$ python3 -q
>>> import numpy as np
>>> import numpy.linalg as la
>>> np.set_printoptions(suppress=True, linewidth=100)
>>> def tidy(a):
...     return np.round(a, 2) + 0
... 
>>> B = np.array([[-3], [-1]])
>>> C = np.array([[-1, 2, 1, -1]])
>>> X = B @ C
>>> X
array([[ 3, -6, -3,  3],
       [ 1, -2, -1,  1]])
>>> la.lstsq(X[:-1].T, X[-1])[2]
np.int32(1)
>>> tidy(np.trace(la.pinv(X) @ X))
np.float64(1.0)
>>> np.allclose(X[:-1].T @ la.lstsq(X[:-1].T, X[-1])[0], X[-1])
True
>>> r0, r1 = X[0], X[1]
>>> r0 @ r0
np.int64(63)
>>> pr = (r0 @ r1) / (r0 @ r0) * r0
>>> la.matrix_rank(np.outer(r0, r1))
np.int64(1)
>>> np.outer(r0, r1)
array([[ 3, -6, -3,  3],
       [-6, 12,  6, -6],
       [-3,  6,  3, -3],
       [ 3, -6, -3,  3]])
>>> r1 - pr
array([0., 0., 0., 0.])
>>> sig = 10 * 0.5 ** np.arange(5)
>>> Q, _ = la.qr(np.array([[1.4, -2.0, -0.2, 2.3, 1.6],
...     [0.6, 0.2, -0.5, -1.2, 0.1],
...     [-0.5, -0.2, -1.3, 0.2, -0.2],
...     [-0.3, 0.9, -1.6, 0.2, -0.5],
...     [1.5, 0.8, -1.5, 0.7, -0.2]]))
>>> rng = np.random.default_rng(99030)
>>> F = rng.normal(size=(15, 5)) * sig @ Q
>>> tidy(F)
array([[ -6.74,   8.17,  -3.29,  -3.54,  -3.01],
       [ -1.29,   1.6 ,   1.26,  -0.59,  -1.08],
       [ -3.71,   0.74,   1.03,   9.32,  -1.84],
       [  4.47,  -2.45,  -0.96,  -2.06,   3.23],
       [ -2.09,   4.21,   1.7 ,  -7.91,  -3.98],
       [  3.44,  -7.32,   3.3 ,   7.92,  -0.77],
       [  1.92,  -0.68,   2.57,  -6.8 ,   2.66],
       [ -6.62,   6.18,  -2.78,   3.17,  -1.89],
       [  1.51,  -0.25,  -3.12,  -2.39,   1.46],
       [  2.08,   1.43,  -2.27,  -2.94,   4.  ],
       [ 12.34, -14.29,   8.03,  -4.65,   4.23],
       [ -6.16,  11.33,  -1.4 , -11.31,  -1.57],
       [  0.79,   1.55,  -1.  ,  -2.41,   2.59],
       [ -3.76,   4.76,  -1.08,   0.1 ,  -2.88],
       [  1.92,  -6.63,   0.66,   7.56,  -2.28]])
>>> x0 = np.array([9, 0, 8, 1, 2])
>>> rhs = F @ x0
>>> tidy(la.solve(F.T @ F, F.T @ rhs))
array([9., 0., 8., 1., 2.])
>>> tidy(la.lstsq(F, rhs)[0])
array([9., 0., 8., 1., 2.])
>>> rhs = rhs + 0.05 * rng.normal(size=15)
>>> tidy(rhs)
array([-96.53,  -4.35, -19.54,  36.99, -21.  ,  63.65,  36.35, -82.49, -10.75,   5.65, 179.06,
       -81.1 ,   1.99, -48.05,  25.56])
>>> b, *_ = la.lstsq(F, rhs)
>>> tidy(la.norm(rhs - F @ b))
np.float64(0.12)
>>> tidy(F.T @ (rhs - F @ b))
array([0., 0., 0., 0., 0.])
>>> b.round()
array([9., 0., 8., 1., 2.])
>>> tidy(b)
array([9.04, 0.03, 7.99, 1.01, 1.99])
>>> B = F / la.norm(F, axis=1, keepdims=True)
>>> gram = B @ B.T
>>> (gram - 2 * np.eye(15)).round(6).argmax(axis=1)
array([13, 13, 14, 10, 11, 14, 12, 13,  9, 12,  3,  0,  9,  0,  5])
>>> tidy(gram[4])
array([ 0.68,  0.75, -0.51, -0.27,  1.  , -0.77,  0.5 ,  0.17,  0.08,  0.08, -0.24,  0.88,  0.29,
        0.53, -0.76])
>>> mat = np.load("block4.npy")
>>> mat
array([[ 0.27, -0.73,  0.71,  0.04],
       [ 0.4 ,  0.91,  0.08, -0.27],
       [ 0.29,  0.58,  0.25, -0.68],
       [-0.2 ,  0.59, -0.58,  0.49],
       [ 0.46,  0.97,  0.  , -0.74],
       [ 0.54,  0.69,  0.59, -0.35],
       [ 0.15,  0.75, -0.16, -0.11],
       [-0.48, -0.79, -0.43,  0.74],
       [-0.21,  0.69, -0.62, -0.02],
       [ 0.88,  0.97,  0.89, -0.52],
       [ 0.33, -0.94,  0.88, -0.28],
       [ 0.78, -0.78,  0.98, -0.76],
       [-0.03, -0.94,  0.57,  0.87],
       [ 0.13,  0.93, -0.45, -0.15],
       [-0.44,  0.44, -0.77,  0.43],
       [-0.03, -0.99,  0.82,  0.63],
       [ 0.69,  0.41,  0.86, -0.59],
       [ 0.82,  0.73,  0.93, -0.74],
       [-0.95, -0.91, -0.99,  0.73],
       [-0.72, -0.49, -0.87,  0.17],
       [-0.68, -0.8 , -0.74,  0.24],
       [ 0.39,  0.93,  0.  , -0.52],
       [ 0.78,  0.51,  0.92, -0.74],
       [-0.64,  0.41, -0.91,  0.52],
       [-0.33,  0.81, -0.8 ,  0.24],
       [-0.86,  0.47, -0.99,  0.41],
       [-0.66,  0.16, -0.89, -0.12],
       [ 0.29,  0.33,  0.37, -0.52]])
>>> idx = mat[:, 1] > np.median(mat[:, 1])
>>> r0 = mat[idx].mean(axis=0) - mat[~idx].mean(axis=0)
>>> np.argsort(-np.abs(r0).round(6), kind="stable")
array([1, 3, 0, 2])
>>> idx.astype(int)
array([0, 1, 1, 1, 1, 1, 1, 0, 1, 1, 0, 0, 0, 1, 0, 0, 0, 1, 0, 0, 0, 1, 1, 0, 1, 1, 0, 0])
>>> tidy(r0)
array([ 0.39,  1.15,  0.03, -0.41])
